% python3 -q
>>> import numpy as np
>>> from numpy import linalg as LA
>>> np.set_printoptions(precision=2, suppress=True, linewidth=100)
>>> def rnd(a):
...     return np.round(a, 2) + 0
... 
>>> X = np.load("a.npy")
>>> X
array([[ 1, -3,  1,  3],
       [-3, 10, -5, -6],
       [ 1, -5,  5, -3],
       [ 3, -6, -3, 18]])
>>> out = np.array([[3, 3, 2], [0, 3, 3], [3, 1, 0], [0, 3, 0]])
>>> LA.matrix_rank(X @ out)
np.int64(2)
>>> out.T @ X.T
array([[  6, -24,  18,   0],
       [  4,  -2, -16,  42],
       [ -7,  24, -13, -12]])
>>> np.einsum("ij->j", X)
array([ 2, -4, -2, 12])
>>> np.einsum("ik,kj->ji", X, out)
array([[  6, -24,  18,   0],
       [  4,  -2, -16,  42],
       [ -7,  24, -13, -12]])
>>> np.einsum("ik,kj->ij", X, out)
array([[  6,   4,  -7],
       [-24,  -2,  24],
       [ 18, -16, -13],
       [  0,  42, -12]])
>>> rng = np.random.default_rng(78918)
>>> lab = rng.permutation(4)
>>> print(lab)
[2 3 0 1]
>>> out = X[lab][:, lab]
>>> print(rnd(LA.det(out)), rnd(LA.det(X[lab])))
0.0 0.0
>>> print(np.allclose(out, X))
False
>>> out
array([[ 5, -3,  1, -5],
       [-3, 18,  3, -6],
       [ 1,  3,  1, -3],
       [-5, -6, -3, 10]])
>>> rnd(np.sort(np.abs(LA.eigvals(out))))
array([ 0.,  0., 12., 22.])
>>> M = np.load("run0.npy")
>>> rnd(M)
array([[-2.03,  1.33,  4.05, -0.04,  1.66],
       [ 0.23, -3.66,  0.4 , -2.58,  2.17],
       [ 0.23,  0.72, -1.77,  2.15,  4.08],
       [-2.48,  2.08, -2.15, -3.11,  0.48],
       [ 3.83,  2.22,  0.83, -2.01,  0.82]])
>>> x = np.array([-1, 0, -2, -1, -1])
>>> y = M @ x
>>> b, lr = np.zeros(5), 1 / LA.norm(M, 2) ** 2
>>> for i in range(40):
...     b -= lr * M.T @ (M @ b - y)
...     if i % 10 == 0: print(i, round(LA.norm(M @ b - y), 2))
... 
0 0.0
10 0.0
20 0.0
30 0.0
>>> rnd(LA.cond(M))
np.float64(1.0)
>>> F = np.array([[3.02, 1.0, 2.0, 1.0, -1.0, -1.0],
...     [3.0, -1.98, 2.0, 2.0, -1.0, 1.0],
...     [-3.0, 1.0, 2.02, -3.0, -2.0, 1.0],
...     [3.0, -2.0, 1.0, -0.98, 3.0, -1.0],
...     [3.0, 3.0, 0.0, 3.0, -1.98, -1.0],
...     [3.0, 1.0, 2.0, 1.0, -1.0, -0.98]])
>>> LA.cond(F) > 100
np.True_
>>> LA.matrix_rank(F, rtol=0.1)
np.int64(4)
>>> np.argsort(-LA.norm(F, axis=0).round(6), kind="stable")[:3]
array([0, 3, 1])
>>> A = np.load("block9.npy")
>>> A
array([[2, 0, 2, 0],
       [1, 2, 5, 6],
       [5, 1, 4, 3],
       [0, 0, 4, 0],
       [1, 2, 4, 6]])
>>> # rank 3
>>> rank = LA.matrix_rank(A)
>>> rank
np.int64(3)
>>> null = LA.svd(A)[2][rank:].T
>>> np.allclose(A @ null, 0)
True
>>> rnd(A @ null)
array([[0.],
       [0.],
       [0.],
       [0.],
       [0.]])
>>> LA.matrix_rank(A.T @ A), LA.matrix_rank(A @ A.T)
(np.int64(3), np.int64(3))
>>> null.shape
(4, 1)
>>> [int(LA.matrix_rank(A[:i])) for i in range(1, len(A) + 1)]
[1, 2, 3, 3, 3]
>>> [int(LA.matrix_rank(A[:, :j + 1])) for j in range(4)]
[1, 2, 3, 3]
>>> feats = np.load("m.npy")
>>> feats
array([[  4.41,   1.23, -19.14],
       [  2.22,   1.43,  -7.98],
       [  0.67,   0.82,  -3.12],
       [  0.01,   0.36,  -1.64],
       [ -0.35,   0.03,  -0.94],
       [ -0.46,  -0.22,  -0.41],
       [ -0.26,  -0.16,  -0.18],
       [  0.38,   0.28,   0.26],
       [  0.44,   0.32,   0.3 ],
       [  0.69,   0.52,   0.48],
       [  0.78,   0.59,   0.54],
       [  2.38,   2.02,   1.89],
       [  3.2 ,   2.82,   2.7 ],
       [  3.85,   3.47,   3.4 ],
       [  6.65,   6.41,   6.78],
       [  7.51,   7.34,   7.92],
       [  9.25,   9.29,  10.37],
       [ 18.92,  20.75,  26.26],
       [ 23.75,  26.77,  35.26],
       [ 24.85,  28.16,  37.38],
       [ 29.37,  33.96,  46.39]])
>>> x = np.array([0, 3, 2])
>>> y = feats @ x
>>> b, lr = np.zeros(3), 1 / LA.norm(feats, 2) ** 2
>>> for i in range(10):
...     b -= lr * feats.T @ (feats @ b - y)
...     if i % 2 == 0: print(i, round(LA.norm(feats @ b - y), 2))
... 
0 3.34
2 3.28
4 3.23
6 3.19
8 3.15
>>> rnd(LA.cond(feats))
np.float64(76.14)
>>> cov = feats.T @ feats
>>> rnd(LA.eigvalsh(cov)[::-1])
array([11759.17,   353.56,     2.03])
>>> rnd(LA.svd(feats, compute_uv=False) ** 2)
array([11759.17,   353.56,     2.03])
>>> np.allclose(cov, cov.T)
True
>>> print(rnd(cov))
[[2645.71 2946.78 3749.67]
 [2946.78 3304.04 4300.72]
 [3749.67 4300.72 6165.01]]
>>> u = np.array([-2, -2, -2])
>>> rnd(np.array([np.convolve(row, u, "same") for row in cov]))
array([[-11184.99, -18684.32, -13392.9 ],
       [-12501.64, -21103.07, -15209.51],
       [-16100.76, -28430.79, -20931.46]])
>>> x = np.array([-1, -1, 0])
>>> h1 = np.maximum(feats @ x, 0)
>>> print(feats * (h1 > 1e-9)[:, None])
[[ 0.    0.   -0.  ]
 [ 0.    0.   -0.  ]
 [ 0.    0.   -0.  ]
 [ 0.    0.   -0.  ]
 [-0.35  0.03 -0.94]
 [-0.46 -0.22 -0.41]
 [-0.26 -0.16 -0.18]
 [ 0.    0.    0.  ]
 [ 0.    0.    0.  ]
 [ 0.    0.    0.  ]
 [ 0.    0.    0.  ]
 [ 0.    0.    0.  ]
 [ 0.    0.    0.  ]
 [ 0.    0.    0.  ]
 [ 0.    0.    0.  ]
 [ 0.    0.    0.  ]
 [ 0.    0.    0.  ]
 [ 0.    0.    0.  ]
 [ 0.    0.    0.  ]
 [ 0.    0.    0.  ]
 [ 0.    0.    0.  ]]
>>> rnd(np.maximum(feats @ (3 * x), 0))
array([0.  , 0.  , 0.  , 0.  , 0.96, 2.04, 1.26, 0.  , 0.  , 0.  , 0.  , 0.  , 0.  , 0.  , 0.  ,
       0.  , 0.  , 0.  , 0.  , 0.  , 0.  ])
>>> np.flatnonzero(h1 > 1e-9)
array([4, 5, 6])
>>> cov = np.cov(feats, rowvar=False)
>>> rnd(cov)
array([[ 86.77,  99.21, 139.25],
       [ 99.21, 114.32, 164.04],
       [139.25, 164.04, 257.14]])
>>> rnd(np.corrcoef(feats.T))
array([[1.  , 1.  , 0.93],
       [1.  , 1.  , 0.96],
       [0.93, 0.96, 1.  ]])
>>> cov.shape
(3, 3)
>>> mat = np.loadtxt("data.csv", delimiter=",")
>>> print(mat)
[[-0.88  0.81  0.24 -0.79]
 [-0.79  0.77 -0.08 -0.53]
 [-0.52  0.16  0.54 -0.72]
 [-0.27 -0.76  0.97 -0.97]
 [-0.17  0.64 -0.76  0.66]
 [ 0.16 -0.33  0.31 -0.19]
 [-0.28  0.    0.41 -0.52]
 [-0.36  0.71 -0.71  0.51]
 [-0.27  0.16  0.16 -0.31]
 [ 0.82 -0.94  0.81 -0.28]
 [ 0.76 -0.89  0.66 -0.1 ]
 [-0.17  0.18 -0.04 -0.07]
 [-0.67  0.74 -0.35 -0.18]
 [-0.32 -0.06  0.54 -0.64]
 [ 0.53 -0.76  0.64 -0.31]
 [ 0.99 -1.    0.97 -0.12]]
>>> cov = np.cov(mat, rowvar=False)
>>> rnd(cov)
array([[ 0.34, -0.34,  0.17,  0.07],
       [-0.34,  0.45, -0.3 ,  0.05],
       [ 0.17, -0.3 ,  0.29, -0.15],
       [ 0.07,  0.05, -0.15,  0.19]])
>>> np.argsort(-mat.std(axis=0).round(6), kind="stable")
array([1, 0, 2, 3])
>>> Xc = mat - mat.mean(axis=1)
Traceback (most recent call last):
  File "<python-input-71>", line 1, in <module>
    Xc = mat - mat.mean(axis=1)
         ~~~~^~~~~~~~~~~~~~~~~~
ValueError: operands could not be broadcast together with shapes (16,4) (16,) 
>>> Xc = mat - mat.mean(axis=0)
>>> U, s, Vh = LA.svd(Xc, full_matrices=False)
>>> rnd(s)
array([3.73, 2.2 , 0.42, 0.18])
>>> rnd(s ** 2 / (s ** 2).sum())
array([0.73, 0.25, 0.01, 0.  ])
>>> (np.sign(U[:, 0]) == np.sign(U[0, 0])).astype(int)
array([1, 1, 1, 0, 1, 0, 1, 1, 1, 0, 0, 1, 1, 0, 0, 0])
>>> rnd(Vh[0] * np.sign(Vh[0, np.abs(Vh[0]).argmax()]))
array([-0.52,  0.69, -0.49,  0.11])
>>> LA.matrix_rank(Xc)
np.int64(4)
>>> rnd(Xc.mean(axis=0))
array([0., 0., 0., 0.])
>>> J = np.array([[0.1, 1.2, -0.4],
...     [1.5, -0.3, 0.5],
...     [-1.1, -2.0, -1.1],
...     [0.2, 1.3, 0.7],
...     [-2.0, -0.8, -0.1],
...     [0.4, 0.2, -0.8],
...     [0.2, 0.8, 1.1],
...     [0.6, -0.5, -0.7],
...     [0.3, -0.9, 0.5],
...     [-1.1, -0.5, -1.8],
...     [0.8, 0.5, 0.5],
...     [0.6, -0.3, 0.5],
...     [2.3, -0.1, -0.1],
...     [-0.3, 0.0, -0.4],
...     [1.3, -0.9, -1.0],
...     [0.1, 1.7, 1.2],
...     [-0.3, -0.1, 0.1],
...     [-1.5, 0.3, 0.3],
...     [-0.7, -0.1, 1.7],
...     [0.8, 0.8, -1.7],
...     [-2.1, 0.7, 1.1],
...     [0.9, 0.7, -1.0],
...     [-0.3, 1.7, 0.6],
...     [-0.3, 0.8, 0.9],
...     [-1.2, 0.0, 0.1],
...     [0.3, 0.6, -0.4]])
>>> J[24] *= 5
>>> J
array([[ 0.1,  1.2, -0.4],
       [ 1.5, -0.3,  0.5],
       [-1.1, -2. , -1.1],
       [ 0.2,  1.3,  0.7],
       [-2. , -0.8, -0.1],
       [ 0.4,  0.2, -0.8],
       [ 0.2,  0.8,  1.1],
       [ 0.6, -0.5, -0.7],
       [ 0.3, -0.9,  0.5],
       [-1.1, -0.5, -1.8],
       [ 0.8,  0.5,  0.5],
       [ 0.6, -0.3,  0.5],
       [ 2.3, -0.1, -0.1],
       [-0.3,  0. , -0.4],
       [ 1.3, -0.9, -1. ],
       [ 0.1,  1.7,  1.2],
       [-0.3, -0.1,  0.1],
       [-1.5,  0.3,  0.3],
       [-0.7, -0.1,  1.7],
       [ 0.8,  0.8, -1.7],
       [-2.1,  0.7,  1.1],
       [ 0.9,  0.7, -1. ],
       [-0.3,  1.7,  0.6],
       [-0.3,  0.8,  0.9],
       [-6. ,  0. ,  0.5],
       [ 0.3,  0.6, -0.4]])
>>> cov = J.T @ J
>>> print(rnd(LA.svd(J, compute_uv=False) ** 2))
[63.42 27.06 12.18]
>>> rnd(LA.eigvalsh(cov)[::-1])
array([63.42, 27.06, 12.18])
>>> rnd(cov)
array([[62.41,  1.82, -6.53],
       [ 1.82, 19.52,  7.25],
       [-6.53,  7.25, 20.73]])
